$ python3 -q
>>> import numpy as np
>>> np.set_printoptions(precision=2, suppress=True, linewidth=100, floatmode="fixed")
>>> C = np.array([[3, 0, 2, 2, 1],
...     [0, 0, 0, 3, 3],
...     [0, 2, 2, 3, 2],
...     [0, 2, 2, 2, 3],
...     [3, 0, 3, 1, 0]])
>>> rng = np.random.default_rng(62915)
>>> data = (rng.random((36, 5)) < 0.25) @ C
>>> data
array([[ 3,  0,  3,  4,  3],
       [ 3,  0,  3,  1,  0],
       [ 3,  2,  4,  7,  7],
       [ 3,  4,  6,  7,  6],
       [ 0,  4,  4,  5,  5],
       [ 3,  0,  2,  5,  4],
       [ 3,  0,  2,  2,  1],
       [ 0,  4,  4,  5,  5],
       [ 0,  0,  0,  0,  0],
       [ 3,  4,  6, 10,  9],
       [ 0,  4,  4,  8,  8],
       [ 3,  2,  5,  3,  3],
       [ 3,  2,  5,  3,  3],
       [ 0,  0,  0,  0,  0],
       [ 3,  2,  4,  5,  3],
       [ 3,  2,  5,  4,  2],
       [ 3,  2,  5,  3,  3],
       [ 3,  0,  2,  5,  4],
       [ 0,  2,  2,  2,  3],
       [ 0,  2,  2,  5,  6],
       [ 3,  2,  5,  4,  2],
       [ 3,  2,  5,  4,  2],
       [ 0,  2,  2,  3,  2],
       [ 3,  0,  2,  2,  1],
       [ 0,  2,  2,  2,  3],
       [ 0,  0,  0,  0,  0],
       [ 3,  0,  3,  4,  3],
       [ 6,  2,  7,  6,  3],
       [ 0,  0,  0,  0,  0],
       [ 6,  4,  9, 11,  9],
       [ 0,  4,  4,  8,  8],
       [ 3,  2,  5,  7,  5],
       [ 0,  2,  2,  3,  2],
       [ 6,  2,  7,  5,  4],
       [ 0,  0,  0,  0,  0],
       [ 0,  2,  2,  2,  3]])
>>> # rows 4 and 7 are equal
>>> M2 = data[0, 0] * data[1:] - np.outer(data[1:, 0], data[0])
>>> M2
array([[ 0,  0,  0, -9, -9],
       [ 0,  6,  3,  9, 12],
       [ 0, 12,  9,  9,  9],
       [ 0, 12, 12, 15, 15],
       [ 0,  0, -3,  3,  3],
       [ 0,  0, -3, -6, -6],
       [ 0, 12, 12, 15, 15],
       [ 0,  0,  0,  0,  0],
       [ 0, 12,  9, 18, 18],
       [ 0, 12, 12, 24, 24],
       [ 0,  6,  6, -3,  0],
       [ 0,  6,  6, -3,  0],
       [ 0,  0,  0,  0,  0],
       [ 0,  6,  3,  3,  0],
       [ 0,  6,  6,  0, -3],
       [ 0,  6,  6, -3,  0],
       [ 0,  0, -3,  3,  3],
       [ 0,  6,  6,  6,  9],
       [ 0,  6,  6, 15, 18],
       [ 0,  6,  6,  0, -3],
       [ 0,  6,  6,  0, -3],
       [ 0,  6,  6,  9,  6],
       [ 0,  0, -3, -6, -6],
       [ 0,  6,  6,  6,  9],
       [ 0,  0,  0,  0,  0],
       [ 0,  0,  0,  0,  0],
       [ 0,  6,  3, -6, -9],
       [ 0,  0,  0,  0,  0],
       [ 0, 12,  9,  9,  9],
       [ 0, 12, 12, 24, 24],
       [ 0,  6,  6,  9,  6],
       [ 0,  6,  6,  9,  6],
       [ 0,  6,  3, -9, -6],
       [ 0,  0,  0,  0,  0],
       [ 0,  6,  6,  6,  9]])
>>> np.flatnonzero(~M2.round(6).any(axis=1))
array([ 7, 12, 24, 25, 27, 33])
>>> np.linalg.matrix_rank(M2), np.linalg.matrix_rank(data)
(np.int64(4), np.int64(5))
>>> data[:, 0] / data[0, 0]
array([1.00, 1.00, 1.00, 1.00, 0.00, 1.00, 1.00, 0.00, 0.00, 1.00, 0.00, 1.00, 1.00, 0.00, 1.00,
       1.00, 1.00, 1.00, 0.00, 0.00, 1.00, 1.00, 0.00, 1.00, 0.00, 0.00, 1.00, 2.00, 0.00, 2.00,
       0.00, 1.00, 0.00, 2.00, 0.00, 0.00])
>>> cen = (data - data.mean(axis=0)) / data.std(axis=0)
>>> cen.std(axis=0)
array([1.00, 1.00, 1.00, 1.00, 1.00])
>>> b = np.linalg.lstsq(np.delete(cen, 0, axis=1), cen[:, 0])[0]
>>> b
array([-0.91,  1.20,  0.23, -0.04])
>>> J = np.array([[-3.0, -3.0, -3.0, -2.0, 3.0, 3.0, -2.0],
...     [-1.0, -2.0, -1.0, 2.0, 1.0, -3.0, -3.0],
...     [0.0, -1.0, 1.0, 3.0, 0.0, -1.0, 0.0],
...     [3.0, -2.0, 2.0, -3.0, 3.0, 0.0, -2.0],
...     [-2.0, -3.0, -3.0, 0.0, 1.0, -1.0, 1.0],
...     [1.0, -2.0, -3.0, 0.0, 0.0, 2.0, 0.0],
...     [0.0, 0.0, 0.0, 0.0, 0.0, 0.0, 0.0]])
>>> J
array([[-3.00, -3.00, -3.00, -2.00,  3.00,  3.00, -2.00],
       [-1.00, -2.00, -1.00,  2.00,  1.00, -3.00, -3.00],
       [ 0.00, -1.00,  1.00,  3.00,  0.00, -1.00,  0.00],
       [ 3.00, -2.00,  2.00, -3.00,  3.00,  0.00, -2.00],
       [-2.00, -3.00, -3.00,  0.00,  1.00, -1.00,  1.00],
       [ 1.00, -2.00, -3.00,  0.00,  0.00,  2.00,  0.00],
       [ 0.00,  0.00,  0.00,  0.00,  0.00,  0.00,  0.00]])
>>> # null space of dimension 1
>>> np.allclose(J, J.T)
False
>>> np.trace(J)
np.float64(-4.0)
>>> (J - J.T) / 2
array([[ 0.00, -1.00, -1.50, -2.50,  2.50,  1.00, -1.00],
       [ 1.00,  0.00,  0.00,  2.00,  2.00, -0.50, -1.50],
       [ 1.50,  0.00,  0.00,  0.50,  1.50,  1.00,  0.00],
       [ 2.50, -2.00, -0.50,  0.00,  1.50,  0.00, -1.00],
       [-2.50, -2.00, -1.50, -1.50,  0.00, -0.50,  0.50],
       [-1.00,  0.50, -1.00,  0.00,  0.50,  0.00,  0.00],
       [ 1.00,  1.50,  0.00,  1.00, -0.50,  0.00,  0.00]])
>>> np.allclose(J @ J.T, J.T @ J)
False
>>> J @ J
array([[  3.00,   7.00, -13.00,  -3.00, -15.00,   6.00,  22.00],
       [  6.00,   7.00,  14.00, -11.00,   2.00,  -3.00,   5.00],
       [  9.00,  -3.00,  11.00,  -8.00,   8.00,   0.00,  -3.00],
       [-22.00, -10.00, -20.00,   5.00,   1.00,  10.00,   9.00],
       [  6.00,  14.00,   6.00, -11.00,  -8.00,   3.00,  14.00],
       [  1.00,   0.00, -10.00, -15.00,   1.00,  16.00,   4.00],
       [  0.00,   0.00,   0.00,   0.00,   0.00,   0.00,   0.00]])
>>> np.linalg.matrix_power(J, 2)
array([[  3.00,   7.00, -13.00,  -3.00, -15.00,   6.00,  22.00],
       [  6.00,   7.00,  14.00, -11.00,   2.00,  -3.00,   5.00],
       [  9.00,  -3.00,  11.00,  -8.00,   8.00,   0.00,  -3.00],
       [-22.00, -10.00, -20.00,   5.00,   1.00,  10.00,   9.00],
       [  6.00,  14.00,   6.00, -11.00,  -8.00,   3.00,  14.00],
       [  1.00,   0.00, -10.00, -15.00,   1.00,  16.00,   4.00],
       [  0.00,   0.00,   0.00,   0.00,   0.00,   0.00,   0.00]])
>>> (J + J.T) / 2
array([[-3.00, -2.00, -1.50,  0.50,  0.50,  2.00, -1.00],
       [-2.00, -2.00, -1.00,  0.00, -1.00, -2.50, -1.50],
       [-1.50, -1.00,  1.00,  2.50, -1.50, -2.00,  0.00],
       [ 0.50,  0.00,  2.50, -3.00,  1.50,  0.00, -1.00],
       [ 0.50, -1.00, -1.50,  1.50,  1.00, -0.50,  0.50],
       [ 2.00, -2.50, -2.00,  0.00, -0.50,  2.00,  0.00],
       [-1.00, -1.50,  0.00, -1.00,  0.50,  0.00,  0.00]])
>>> W0 = np.array([[-0.38, 0.68, -3.9, 3.24, 0.04, -0.36, -0.84],
...     [-0.13, -2.39, -3.08, -0.28, 0.21, -0.61, 1.53],
...     [0.88, -5.64, 1.91, 5.18, 2.87, -3.57, 2.56],
...     [0.99, 2.06, 5.48, 0.24, 1.59, -0.65, -1.14],
...     [-0.3, 0.69, 0.56, -2.78, -1.24, 1.32, -0.08],
...     [0.82, 0.66, 3.72, -5.96, 0.66, 0.42, 0.72],
...     [0.3, 1.57, 0.14, 0.32, 0.7, -0.24, -0.83],
...     [-0.35, -1.53, 0.33, 1.0, -0.72, 0.12, 0.54]])
>>> # rows and columns are dependent
>>> [round(float(x), 2) for x in np.linalg.svd(W0, compute_uv=False)[:3]]
[11.27, 8.88, 5.93]
>>> np.linalg.cond(W0) > 100
np.True_
>>> np.round(np.linalg.norm(W0, 2) / np.linalg.norm(W0), 2)
np.float64(0.72)
>>> np.linalg.matrix_rank(W0, rtol=0.1)
np.int64(4)
>>> def softmax(z):
...     e = np.exp(z - z.max(axis=-1, keepdims=True))
...     return e / e.sum(axis=-1, keepdims=True)
... 
>>> np.round(softmax(10 * W0[5]), 2) + 0
array([0.00, 0.00, 1.00, 0.00, 0.00, 0.00, 0.00])
>>> softmax(W0).sum(axis=1)
array([1.00, 1.00, 1.00, 1.00, 1.00, 1.00, 1.00, 1.00])
>>> np.round(softmax(W0[5] + -1), 2) + 0
array([0.04, 0.04, 0.81, 0.00, 0.04, 0.03, 0.04])
>>> np.round(softmax(W0[5]), 2) + 0
array([0.04, 0.04, 0.81, 0.00, 0.04, 0.03, 0.04])
>>> S = W0 @ W0.T / np.sqrt(7)
>>> np.round(softmax(S), 2) + 0
array([[1.00, 0.00, 0.00, 0.00, 0.00, 0.00, 0.00, 0.00],
       [0.02, 0.86, 0.11, 0.00, 0.00, 0.00, 0.00, 0.00],
       [0.00, 0.00, 1.00, 0.00, 0.00, 0.00, 0.00, 0.00],
       [0.00, 0.00, 0.00, 1.00, 0.00, 0.00, 0.00, 0.00],
       [0.00, 0.00, 0.00, 0.00, 0.07, 0.92, 0.00, 0.00],
       [0.00, 0.00, 0.00, 0.00, 0.00, 1.00, 0.00, 0.00],
       [0.11, 0.01, 0.01, 0.58, 0.03, 0.04, 0.21, 0.01],
       [0.01, 0.02, 0.93, 0.00, 0.00, 0.00, 0.00, 0.04]])
>>> np.round(softmax(S + np.triu(np.full(S.shape, -np.inf), 1)), 2) + 0
array([[1.00, 0.00, 0.00, 0.00, 0.00, 0.00, 0.00, 0.00],
       [0.03, 0.97, 0.00, 0.00, 0.00, 0.00, 0.00, 0.00],
       [0.00, 0.00, 1.00, 0.00, 0.00, 0.00, 0.00, 0.00],
       [0.00, 0.00, 0.00, 1.00, 0.00, 0.00, 0.00, 0.00],
       [0.00, 0.00, 0.00, 0.01, 0.98, 0.00, 0.00, 0.00],
       [0.00, 0.00, 0.00, 0.00, 0.00, 1.00, 0.00, 0.00],
       [0.11, 0.01, 0.01, 0.59, 0.03, 0.04, 0.21, 0.00],
       [0.01, 0.02, 0.93, 0.00, 0.00, 0.00, 0.00, 0.04]])
>>> softmax(S).round(6).argmax(axis=1)
array([0, 1, 2, 3, 5, 5, 3, 2])
